$ ipython --no-banner

In [1]: import numpy as np

In [2]: import numpy.linalg as la

In [3]: np.set_printoptions(precision=2, suppress=True, linewidth=200)

In [4]: feats = np.loadtxt("x.csv", delimiter=",")

In [5]: feats
Out[5]: 
array([[  8.,  -2.,   4.,  -1.,   0.,   2.,  -4.,  -8.,  -2.,  -3.,   6.],
       [ -2., -10.,  -8.,   4.,  -8.,   3.,   9.,  -8.,  10.,  12.,   2.],
       [  4.,  -8.,  18.,   1., -17.,   2.,   1.,   0.,  -2.,  -3.,  13.],
       [ -1.,   4.,   1.,  18.,  -5.,  11.,  15., -13.,  -2.,  -4.,   8.],
       [  0.,  -8., -17.,  -5., -14.,   3.,   1.,  -6.,   6.,  -9.,  -5.],
       [  2.,   3.,   2.,  11.,   3., -12.,   4.,   7.,   7.,  -3.,  -3.],
       [ -4.,   9.,   1.,  15.,   1.,   4.,  -6.,   0.,  12.,  -8.,   3.],
       [ -8.,  -8.,   0., -13.,  -6.,   7.,   0.,   0.,  11.,  -1.,   4.],
       [ -2.,  10.,  -2.,  -2.,   6.,   7.,  12.,  11.,   8.,   1.,  -3.],
       [ -3.,  12.,  -3.,  -4.,  -9.,  -3.,  -8.,  -1.,   1.,  14.,  -4.],
       [  6.,   2.,  13.,   8.,  -5.,  -3.,   3.,   4.,  -3.,  -4.,  16.]])

In [6]: theta = np.radians(180)

In [7]: Rm = np.eye(11)

In [8]: Rm[3, 3] = Rm[9, 9] = np.cos(theta)

In [9]: Rm[3, 9], Rm[9, 3] = -np.sin(theta), np.sin(theta)

In [10]: print(Rm.round(2) + 0)
[[ 1.  0.  0.  0.  0.  0.  0.  0.  0.  0.  0.]
 [ 0.  1.  0.  0.  0.  0.  0.  0.  0.  0.  0.]
 [ 0.  0.  1.  0.  0.  0.  0.  0.  0.  0.  0.]
 [ 0.  0.  0. -1.  0.  0.  0.  0.  0.  0.  0.]
 [ 0.  0.  0.  0.  1.  0.  0.  0.  0.  0.  0.]
 [ 0.  0.  0.  0.  0.  1.  0.  0.  0.  0.  0.]
 [ 0.  0.  0.  0.  0.  0.  1.  0.  0.  0.  0.]
 [ 0.  0.  0.  0.  0.  0.  0.  1.  0.  0.  0.]
 [ 0.  0.  0.  0.  0.  0.  0.  0.  1.  0.  0.]
 [ 0.  0.  0.  0.  0.  0.  0.  0.  0. -1.  0.]
 [ 0.  0.  0.  0.  0.  0.  0.  0.  0.  0.  1.]]

In [11]: M2 = feats @ Rm.T

In [12]: la.svd(feats, compute_uv=False), la.svd(M2, compute_uv=False)
Out[12]: 
(array([42.35, 37.68, 33.94, 24.07, 23.32, 22.03, 19.43, 14.79,  9.06,  5.88,  4.69]),
 array([42.35, 37.68, 33.94, 24.07, 23.32, 22.03, 19.43, 14.79,  9.06,  5.88,  4.69]))

In [13]: np.allclose(la.norm(feats, axis=1), la.norm(M2, axis=1))
Out[13]: True

In [14]: M2
Out[14]: 
array([[  8.,  -2.,   4.,   1.,   0.,   2.,  -4.,  -8.,  -2.,   3.,   6.],
       [ -2., -10.,  -8.,  -4.,  -8.,   3.,   9.,  -8.,  10., -12.,   2.],
       [  4.,  -8.,  18.,  -1., -17.,   2.,   1.,   0.,  -2.,   3.,  13.],
       [ -1.,   4.,   1., -18.,  -5.,  11.,  15., -13.,  -2.,   4.,   8.],
       [  0.,  -8., -17.,   5., -14.,   3.,   1.,  -6.,   6.,   9.,  -5.],
       [  2.,   3.,   2., -11.,   3., -12.,   4.,   7.,   7.,   3.,  -3.],
       [ -4.,   9.,   1., -15.,   1.,   4.,  -6.,   0.,  12.,   8.,   3.],
       [ -8.,  -8.,   0.,  13.,  -6.,   7.,   0.,   0.,  11.,   1.,   4.],
       [ -2.,  10.,  -2.,   2.,   6.,   7.,  12.,  11.,   8.,  -1.,  -3.],
       [ -3.,  12.,  -3.,   4.,  -9.,  -3.,  -8.,  -1.,   1., -14.,  -4.],
       [  6.,   2.,  13.,  -8.,  -5.,  -3.,   3.,   4.,  -3.,   4.,  16.]])

In [15]: la.matrix_rank(feats)
Out[15]: np.int64(11)

In [16]: np.zeros(11, 11)
Traceback (most recent call last):
  Cell In[16], line 1
    np.zeros(11, 11)
TypeError: Cannot interpret '11' as a data type


In [17]: feats.sum(axis=0)
Out[17]: array([  0.,   4.,   9.,  32., -54.,  21.,  27., -14.,  46.,  -8.,  37.])

In [18]: Z = 20 * np.array([[-0.8, 0.9, -0.6, 2.5, -0.7, -0.6, -1.1, 0.6],
    ...:     [2.8, 0.4, 0.1, -0.3, 1.0, -1.0, 0.0, 0.7]])

In [19]: rng = np.random.default_rng(963)

In [20]: z = rng.integers(0, 2, 22)

In [21]: A = Z[z] + rng.normal(size=(22, 8))

In [22]: A
Out[22]: 
array([[-15.71,  16.41,  -9.99,  51.71, -14.3 , -11.32, -21.32,  12.38],
       [-15.61,  18.15, -12.71,  51.18, -13.47, -12.65, -21.54,  12.06],
       [ 55.08,   9.09,   3.95,  -7.37,  19.95, -20.14,   0.84,  12.78],
       [ 55.3 ,   9.42,   0.43,  -5.12,  21.67, -19.93,   0.47,  15.28],
       [-15.63,  17.9 , -12.01,  48.21, -12.66, -11.92, -21.51,  11.07],
       [ 55.56,   6.84,   1.84,  -5.83,  21.36, -21.04,  -0.85,  13.99],
       [-15.69,  17.8 , -11.81,  50.07, -14.9 , -12.46, -22.57,  13.12],
       [-15.64,  18.51, -11.73,  49.96, -12.81, -12.37, -22.9 ,  11.69],
       [ 55.7 ,   7.4 ,   3.24,  -6.77,  18.01, -20.22,   0.29,  14.24],
       [-16.83,  16.58,  -9.84,  50.95, -14.09, -13.32, -21.65,  12.6 ],
       [-14.97,  19.12, -13.29,  49.32, -12.92, -12.69, -22.71,  12.54],
       [ 55.8 ,   8.06,   1.36,  -4.66,  20.72, -19.8 ,  -1.36,  15.12],
       [ 56.84,   9.49,   0.31,  -6.61,  18.69, -20.47,   0.85,  13.96],
       [-15.43,  17.14, -11.86,  50.95, -14.13, -11.61, -23.06,  11.49],
       [ 57.74,   8.54,   1.29,  -6.7 ,  21.36, -20.63,   0.68,  14.16],
       [-16.45,  18.45, -13.  ,  50.37, -12.81, -10.47, -21.79,  12.02],
       [-17.79,  17.21, -10.48,  49.63, -13.21, -13.52, -22.58,  13.29],
       [-16.09,  18.15, -10.51,  48.39, -14.26, -11.87, -21.8 ,  12.84],
       [ 55.05,   7.57,   1.12,  -5.51,  20.01, -21.44,   0.26,  12.78],
       [-15.3 ,  17.86, -13.53,  52.4 , -14.11, -11.63, -21.07,  11.76],
       [-14.24,  18.14, -11.89,  50.4 , -14.2 ,  -9.98, -22.85,  12.69],
       [ 57.11,   6.36,   1.33,  -6.06,  19.99, -19.69,  -0.52,  13.29]])

In [23]: Xs = A - A.mean(axis=0)

In [24]: left, sig, Vh = la.svd(Xs, full_matrices=False)

In [25]: (np.sign(left[:, 0]) == np.sign(left[0, 0])).astype(int)
Out[25]: array([1, 1, 0, 0, 1, 0, 1, 1, 0, 1, 1, 0, 0, 1, 0, 1, 1, 1, 0, 1, 1, 0])

In [26]: Vh[0] * np.sign(Vh[0, np.abs(Vh[0]).argmax()])
Out[26]: array([ 0.71, -0.1 ,  0.13, -0.55,  0.33, -0.08,  0.22,  0.02])

In [27]: np.round(Xs.mean(axis=0), 2) + 0
Out[27]: array([0., 0., 0., 0., 0., 0., 0., 0.])

In [28]: np.round(sig ** 2 / (sig ** 2).sum(), 2) + 0
Out[28]: array([1., 0., 0., 0., 0., 0., 0., 0.])

In [29]: np.abs(Vh[-1])
Out[29]: array([0.33, 0.54, 0.43, 0.37, 0.05, 0.27, 0.32, 0.31])

In [30]: np.searchsorted(np.cumsum(sig ** 2) / (sig ** 2).sum(), 0.9) + 1
Out[30]: np.int64(1)

In [31]: Z = A[[4, 20]].astype(float)

In [32]: for _ in range(5):
    ...:     z = la.norm(A[:, None] - Z, axis=-1).argmin(axis=1)
    ...:     Z = np.array([A[z == j].mean(axis=0) for j in range(2)])
    ...: 

In [33]: z
Out[33]: array([1, 1, 0, 0, 1, 0, 1, 1, 0, 1, 1, 0, 0, 1, 0, 1, 1, 1, 0, 1, 1, 0])

In [34]: np.abs(Z[1] - Z[0]).argmax()
Out[34]: np.int64(0)

In [35]: Z[1] - Z[0]
Out[35]: array([-71.82,   9.71, -13.4 ,  56.34, -33.88,   8.39, -22.18,  -1.68])

In [36]: z = A[:, 5] > np.median(A[:, 5])

In [37]: r0 = A[z].mean(axis=0) - A[~z].mean(axis=0)

In [38]: print(r0)
[-58.21   8.28 -11.54  46.09 -27.73   7.38 -18.14  -1.62]

In [39]: print(z.astype(int))
[1 1 0 0 1 0 1 1 0 0 1 0 0 1 0 1 0 1 0 1 1 0]

In [40]: K = np.load("block9.npy")

In [41]: K
Out[41]: 
array([[ 5,  6,  7,  8,  9, 10, 11, 12, 13],
       [14, 15, 16, 17, 18, 19, 20, 21, 22],
       [23, 24, 25, 26, 27, 28, 29, 30, 31],
       [32, 33, 34, 35, 36, 37, 38, 39, 40],
       [41, 42, 43, 44, 45, 46, 47, 48, 49],
       [50, 51, 52, 53, 54, 55, 56, 57, 58],
       [59, 60, 61, 62, 63, 64, 65, 66, 67],
       [68, 69, 70, 71, 72, 73, 74, 75, 76],
       [77, 78, 79, 80, 81, 82, 83, 84, 85]])

In [42]: # looks like rank 2

In [43]: r = la.matrix_rank(K)

In [44]: r
Out[44]: np.int64(2)

In [45]: N = la.svd(K)[2][r:].T

In [46]: [int(la.matrix_rank(K[:i])) for i in range(1, len(K) + 1)]
Out[46]: [1, 2, 2, 2, 2, 2, 2, 2, 2]

In [47]: [int(la.matrix_rank(K[:, :j + 1])) for j in range(9)]
Out[47]: [1, 2, 2, 2, 2, 2, 2, 2, 2]

In [48]: np.allclose(K @ N, 0)
Out[48]: True

In [49]: print(la.matrix_rank(K.T @ K), la.matrix_rank(K @ K.T))
2 2

In [50]: [int(la.matrix_rank(np.delete(K, i, axis=0))) for i in range(9)]
Out[50]: [2, 2, 2, 2, 2, 2, 2, 2, 2]
